>>> import numpy as np
>>> np.set_printoptions(precision=4, suppress=True, linewidth=100, sign=" ")
>>> tidy = lambda a: np.round(a, 4) + 0
>>> M = np.load("dump.npy")
>>> M
array([[  2,   3,  15],
       [  4,   1,   5],
       [  4,   2,  10],
       [  1,   3,  15],
       [  2,   3,  15],
       [  3,   1,   5],
       [  4,   5,  25],
       [  5,   5,  25],
       [  2,   1,   5]])
>>> r = np.linalg.matrix_rank(M)
>>> r
np.int64(2)
>>> ns = np.linalg.svd(M)[2][r:].T
>>> tidy(M @ ns)
array([[ 0.],
       [ 0.],
       [ 0.],
       [ 0.],
       [ 0.],
       [ 0.],
       [ 0.],
       [ 0.],
       [ 0.]])
>>> tidy(ns[:, 0] / ns[np.abs(ns[:, 0]).round(6).argmax(), 0])
array([ 0. ,  1. , -0.2])
>>> [int(np.linalg.matrix_rank(M[:i])) for i in range(1, len(M) + 1)]
[1, 2, 2, 2, 2, 2, 2, 2, 2]
>>> np.linalg.matrix_rank(M.T @ M), np.linalg.matrix_rank(M @ M.T)
(np.int64(2), np.int64(2))
>>> ns.shape
(3, 1)
>>> [int(np.linalg.matrix_rank(np.delete(M, i, axis=0))) for i in range(9)]
[2, 2, 2, 2, 2, 2, 2, 2, 2]
>>> left, sv, vt = np.linalg.svd(M)
>>> evecs = vt[:(sv > 1e-8).sum()]
>>> rng = np.random.default_rng(42393)
>>> x = M[7] + -3 * M[6] + rng.integers(2) * np.eye(3)[2]
>>> x
array([ -7., -10., -50.])
>>> tidy(np.diag(evecs.T @ evecs))
array([ 1.    ,  0.0385,  0.9615])
>>> np.allclose(evecs.T @ evecs @ x, x)
True
>>> np.linalg.matrix_rank(np.vstack([M, x]))
np.int64(2)
>>> tidy(evecs.T @ evecs)
array([[ 1.    ,  0.    ,  0.    ],
       [ 0.    ,  0.0385,  0.1923],
       [ 0.    ,  0.1923,  0.9615]])
>>> np.argsort(-np.linalg.norm(M, axis=0).round(6), kind="stable")[:3]
array([ 2,  0,  1])
>>> np.linalg.cond(M) > 100
np.True_
